% python3 -q
>>> import numpy as np
>>> from numpy import linalg as LA
>>> np.set_printoptions(precision=1, suppress=True, linewidth=200, sign=" ")
>>> X = np.loadtxt("x.csv", delimiter=",")
>>> print(X)
[[-2.  1.  0.  0.  0.  0.  0.  0.  0.  0.]
 [ 0. -2.  1.  0.  0.  0.  0.  0.  0.  0.]
 [ 0.  0. -2.  1.  0.  0.  0.  0.  0.  0.]
 [ 0.  0.  0. -2.  1.  0.  0.  0.  0.  0.]
 [ 0.  0.  0.  0. -2.  1.  0.  0.  0.  0.]
 [ 0.  0.  0.  0.  0. -2.  1.  0.  0.  0.]
 [ 0.  0.  0.  0.  0.  0. -2.  1.  0.  0.]
 [ 0.  0.  0.  0.  0.  0.  0. -2.  1.  0.]
 [ 0.  0.  0.  0.  0.  0.  0.  0. -2.  1.]
 [ 0.  0.  0.  0.  0.  0.  0.  0.  0. -2.]]
>>> W = np.array([[2, -1, -1, 1, -1],
...     [0, -1, -1, -2, 1],
...     [2, 2, 1, 2, -2],
...     [2, 0, 0, 2, 0],
...     [0, -1, 0, -2, 2],
...     [-1, 0, 2, 0, -2],
...     [1, 0, 0, 2, 0],
...     [-2, -2, 1, -1, -2],
...     [-2, 0, -2, 2, -1],
...     [1, 1, 1, 0, -1]])
>>> b = np.array([1, 2, 1, 1, 0])
>>> act = np.maximum(X @ W + b, 0)
>>> (act > 0).astype(int)
array([[ 0,  1,  1,  0,  1],
       [ 1,  1,  1,  1,  0],
       [ 0,  0,  0,  0,  1],
       [ 0,  1,  1,  0,  1],
       [ 0,  1,  1,  1,  0],
       [ 1,  1,  0,  1,  1],
       [ 0,  0,  1,  0,  0],
       [ 1,  1,  0,  1,  1],
       [ 1,  1,  1,  0,  1],
       [ 0,  0,  0,  1,  1]])
>>> cent = np.array([[2, -1, 2], [2, -1, -1], [3, 3, -1], [0, 1, -3], [1, 2, -3]])
>>> W @ cent
array([[ -2,  -5,   6],
       [ -4,  -2,   5],
       [  9,  -3,   1],
       [  4,   0,  -2],
       [  0,   3,   1],
       [  2,   3,   2],
       [  2,   1,  -4],
       [ -7,   2,   6],
       [-11,  -4,  -5],
       [  6,  -1,   3]])
>>> rng = np.random.default_rng(419268)
>>> idx = rng.permutation(10)
>>> idx
array([ 2,  0,  9,  1,  3,  8,  7,  4,  5,  6])
>>> A2 = X[idx][:, idx]
>>> A2
array([[-2.,  0.,  0.,  0.,  1.,  0.,  0.,  0.,  0.,  0.],
       [ 0., -2.,  0.,  1.,  0.,  0.,  0.,  0.,  0.,  0.],
       [ 0.,  0., -2.,  0.,  0.,  0.,  0.,  0.,  0.,  0.],
       [ 1.,  0.,  0., -2.,  0.,  0.,  0.,  0.,  0.,  0.],
       [ 0.,  0.,  0.,  0., -2.,  0.,  0.,  1.,  0.,  0.],
       [ 0.,  0.,  1.,  0.,  0., -2.,  0.,  0.,  0.,  0.],
       [ 0.,  0.,  0.,  0.,  0.,  1., -2.,  0.,  0.,  0.],
       [ 0.,  0.,  0.,  0.,  0.,  0.,  0., -2.,  1.,  0.],
       [ 0.,  0.,  0.,  0.,  0.,  0.,  0.,  0., -2.,  1.],
       [ 0.,  0.,  0.,  0.,  0.,  0.,  1.,  0.,  0., -2.]])
>>> np.round(LA.det(A2), 1), round(LA.det(X[idx]), 1)
(np.float64(1024.0), np.float64(1024.0))
